$ python3 -q
>>> import numpy as np
>>> import numpy.linalg as la
>>> np.set_printoptions(precision=3, suppress=True, linewidth=100)
>>> def rd(a):
...     return np.round(a, 3) + 0
... 
>>> F = np.maximum(np.array([[3],
...     [1],
...     [2],
...     [0],
...     [1],
...     [3],
...     [1],
...     [2],
...     [0],
...     [3],
...     [0],
...     [0],
...     [3],
...     [2],
...     [2],
...     [2],
...     [3],
...     [0],
...     [1],
...     [3],
...     [1],
...     [3],
...     [2],
...     [1],
...     [3],
...     [0],
...     [1],
...     [1],
...     [2],
...     [1]]) @ np.array([[1, 5, 1]]) + np.array([-2, 1, 1]), 0)
>>> F
array([[ 1, 16,  4],
       [ 0,  6,  2],
       [ 0, 11,  3],
       [ 0,  1,  1],
       [ 0,  6,  2],
       [ 1, 16,  4],
       [ 0,  6,  2],
       [ 0, 11,  3],
       [ 0,  1,  1],
       [ 1, 16,  4],
       [ 0,  1,  1],
       [ 0,  1,  1],
       [ 1, 16,  4],
       [ 0, 11,  3],
       [ 0, 11,  3],
       [ 0, 11,  3],
       [ 1, 16,  4],
       [ 0,  1,  1],
       [ 0,  6,  2],
       [ 1, 16,  4],
       [ 0,  6,  2],
       [ 1, 16,  4],
       [ 0, 11,  3],
       [ 0,  6,  2],
       [ 1, 16,  4],
       [ 0,  1,  1],
       [ 0,  6,  2],
       [ 0,  6,  2],
       [ 0, 11,  3],
       [ 0,  6,  2]])
>>> C2 = np.cov(F, rowvar=False)
>>> np.median(F, axis=0)
array([0. , 8.5, 2.5])
>>> O, Rm = la.qr(F)
>>> O.shape, Rm.shape
((30, 3), (3, 3))
>>> rd(Rm)
array([[ -2.828, -45.255, -11.314],
       [  0.   , -34.307, -10.056],
       [  0.   ,   0.   ,   1.968]])
>>> Xs = (F - F.mean(axis=0)) / F.std(axis=0)
>>> np.argwhere(np.abs(Xs) > 2)
array([], shape=(0, 2), dtype=int64)
>>> b = la.lstsq(np.delete(Xs, 2, axis=1), Xs[:, 2])[0]
>>> 1 - np.var(Xs[:, 2] - np.delete(Xs, 2, axis=1) @ b)
np.float64(1.0)
>>> np.abs(b).argmax()
np.int64(1)
